$ python3 -q
>>> import numpy as np
>>> np.set_printoptions(suppress=True, linewidth=120)
>>> tidy = lambda a: np.round(a, 1) + 0
>>> A = -1 * np.eye(4) + np.ones((4, 4))
>>> A
array([[0., 1., 1., 1.],
       [1., 0., 1., 1.],
       [1., 1., 0., 1.],
       [1., 1., 1., 0.]])
>>> # symmetric
>>> f = np.array([2, 1, 0, 2])
>>> M2 = A + np.outer(f, np.eye(4)[1])
>>> tidy(np.linalg.det(M2) / np.linalg.det(A)), tidy(1 + np.linalg.solve(A, f)[1])
(np.float64(1.7), np.float64(1.7))
>>> np.linalg.matrix_rank(M2 - A)
np.int64(1)
>>> E = np.loadtxt("out12.csv", delimiter=",")
>>> E
array([[ 0., -2.,  0., -1.],
       [-2.,  0.,  0.,  0.],
       [ 0.,  0.,  0.,  0.],
       [-1.,  0.,  0.,  0.]])
>>> # equal to its transpose
>>> tidy(np.linalg.det(E))
np.float64(0.0)
>>> (E != 0).astype(int)
array([[0, 1, 0, 1],
       [1, 0, 0, 0],
       [0, 0, 0, 0],
       [1, 0, 0, 0]])
>>> E @ E
array([[5., 0., 0., 0.],
       [0., 4., 0., 2.],
       [0., 0., 0., 0.],
       [0., 2., 0., 1.]])
>>> (np.linalg.matrix_power((E != 0) + (E.T != 0) + np.eye(4), 4) > 0).astype(int)
array([[1, 1, 0, 1],
       [1, 1, 0, 1],
       [0, 0, 1, 0],
       [1, 1, 0, 1]])
>>> np.all(np.linalg.eigvalsh(A) > 0)
np.False_
>>> [round(float(np.linalg.det(A[:i, :i])), 2) + 0 for i in range(1, 5)]
[0.0, -1.0, 2.0, -3.0]
>>> tidy(np.linalg.eigvalsh(A).min())
np.float64(-1.0)
>>> vec = np.array([3, 3, 1, 2])
>>> h1 = np.maximum(E @ vec, 0)
>>> np.maximum(E @ vec, 0) - np.maximum(-E @ vec, 0)
array([-8., -6.,  0., -3.])
>>> tidy(np.tanh(E @ vec))
array([-1., -1.,  0., -1.])
>>> E * (h1 > 1e-9)[:, None]
array([[ 0., -0.,  0., -0.],
       [-0.,  0.,  0.,  0.],
       [ 0.,  0.,  0.,  0.],
       [-0.,  0.,  0.,  0.]])
>>> np.linalg.lstsq(E[:-1].T, E[-1])[2]
np.int32(2)
>>> np.unique(E.round(6), axis=0).shape
(4, 4)
>>> np.allclose(E[:-1].T @ np.linalg.lstsq(E[:-1].T, E[-1])[0], E[-1])
True
>>> r = np.linalg.matrix_rank(E)
>>> r
np.int64(2)
>>> ns = np.linalg.svd(E)[2][r:].T
>>> np.linalg.matrix_rank(E.T @ E), np.linalg.matrix_rank(E @ E.T)
(np.int64(2), np.int64(2))
>>> np.allclose(E @ ns, 0)
True
>>> [int(np.linalg.matrix_rank(np.delete(E, i, axis=0))) for i in range(4)]
[1, 2, 2, 2]
>>> data = np.load("arr.npy")
>>> data
array([[ 1,  0,  0,  0,  0,  0,  0,  0],
       [ 4,  1,  0,  0,  0,  0,  0,  0],
       [-1, -6,  1,  0,  0,  0,  0,  0],
       [ 0,  7,  5,  1,  0,  0,  0,  0],
       [-3,  7,  2,  1,  1,  0,  0,  0],
       [ 3, -8, -4, -3, -1,  1,  0,  0],
       [-3, -1, -7, -2,  5, -4,  1,  0],
       [-8,  1,  2, -4,  5, -9,  7,  1]])
>>> np.linalg.cond(data) > 100
np.True_
>>> np.argsort(-np.linalg.norm(data, axis=0).round(6), kind="stable")[:3]
array([1, 0, 2])
>>> [round(float(x), 1) for x in np.linalg.svd(data, compute_uv=False)[:3]]
[17.5, 15.8, 7.6]
